$ ipython --no-banner

In [1]: import numpy as np

In [2]: import numpy.linalg as la

In [3]: np.set_printoptions(suppress=True, linewidth=160)

In [4]: def tidy(a):
   ...:     return np.round(a, 3) + 0
   ...: 

In [5]: F = np.array([[-1.0, -3.0, 0.0, 0.0, 0.0, 0.0],
   ...:     [-3.0, 2.0, -3.0, 0.0, 0.0, 0.0],
   ...:     [0.0, -3.0, 2.0, -3.0, 0.0, 0.0],
   ...:     [0.0, 0.0, -3.0, -3.0, -3.0, 0.0],
   ...:     [0.0, 0.0, 0.0, -3.0, 2.0, -3.0],
   ...:     [0.0, 0.0, 0.0, 0.0, -3.0, 2.0]])

In [6]: vals, vecs = la.eigh(F)

In [7]: x0 = np.array([1, 1, 5, 2, 4, 0])

In [8]: print(tidy(x0 @ F @ x0 / (x0 @ x0)), tidy(vals[0]), tidy(vals[-1]))
-1.553 -5.792 6.414

In [9]: print(x0 @ F @ x0)
-73.0

In [10]: M2 = F / la.norm(F, axis=1, keepdims=True)

In [11]: G = M2 @ M2.T

In [12]: print((G - 2 * np.eye(6)).round(6).argmax(axis=1))
[2 3 0 5 2 3]

In [13]: print((np.abs(G) > 0.9).astype(int))
[[1 0 0 0 0 0]
 [0 1 0 0 0 0]
 [0 0 1 0 0 0]
 [0 0 0 1 0 0]
 [0 0 0 0 1 0]
 [0 0 0 0 0 1]]

In [14]: print(tidy(G[2]))
[ 0.607 -0.545  1.     0.123  0.409  0.   ]

In [15]: print(np.diff(F, axis=0))
[[-2.  5. -3.  0.  0.  0.]
 [ 3. -5.  5. -3.  0.  0.]
 [ 0.  3. -5.  0. -3.  0.]
 [ 0.  0.  3.  0.  5. -3.]
 [ 0.  0.  0.  3. -5.  5.]]

In [16]: print(F.sum(axis=0))
[-4. -4. -4. -9. -4. -1.]

In [17]: print(np.unravel_index(np.abs(F).argmax(), F.shape))
(np.int64(0), np.int64(1))

In [18]: K = np.load("mat.npy")

In [19]: print(K)
[[-1 -2 -2 -1 -5 -5 -4]
 [ 1  0  0  1 -3 -3 -2]
 [ 0 -1 -1  0 -4 -4 -3]
 [-1 -2 -2 -1 -5 -5 -4]
 [-1 -2 -2 -1 -5 -5 -4]
 [ 1  0  0  1 -3 -3 -2]
 [ 1  0  0  1 -3 -3 -2]
 [ 1  0  0  1 -3 -3 -2]
 [ 1  0  0  1 -3 -3 -2]]

In [20]: rank = la.matrix_rank(K)

In [21]: print(rank)
2

In [22]: null = la.svd(K)[2][rank:].T

In [23]: print([int(la.matrix_rank(np.delete(K, i, axis=0))) for i in range(9)])
[2, 2, 2, 2, 2, 2, 2, 2, 2]

In [24]: print(la.matrix_rank(K.T @ K), la.matrix_rank(K @ K.T))
2 2

In [25]: rng = np.random.default_rng(44346)

In [26]: M2 = K + rng.integers(-2, 3, (9, 2)) @ rng.integers(-2, 3, (2, 7))

In [27]: print(M2)
[[ 1  0 -1 -3 -5 -8 -5]
 [-1  4  5  0 -3 -3 -1]
 [ 2 -1 -2 -1 -4 -6 -4]
 [-3  0  1 -1 -5 -4 -3]
 [-1 -6 -6  1 -5 -3 -4]
 [ 1  0  0  1 -3 -3 -2]
 [ 5  4  2 -3 -3 -9 -4]
 [-1  0  1  2 -3 -1 -1]
 [ 5  2  0 -2 -3 -8 -4]]

In [28]: print(la.matrix_rank(M2 - K, tol=1e-8))
2

In [29]: print(tidy(la.svd(M2 - K, compute_uv=False)))
[14.371  9.72   0.     0.     0.     0.     0.   ]

In [30]: print(np.unique(K.round(6), axis=0).shape)
(3, 7)

In [31]: print(np.allclose(K[:-1].T @ la.lstsq(K[:-1].T, K[-1])[0], K[-1]))
True
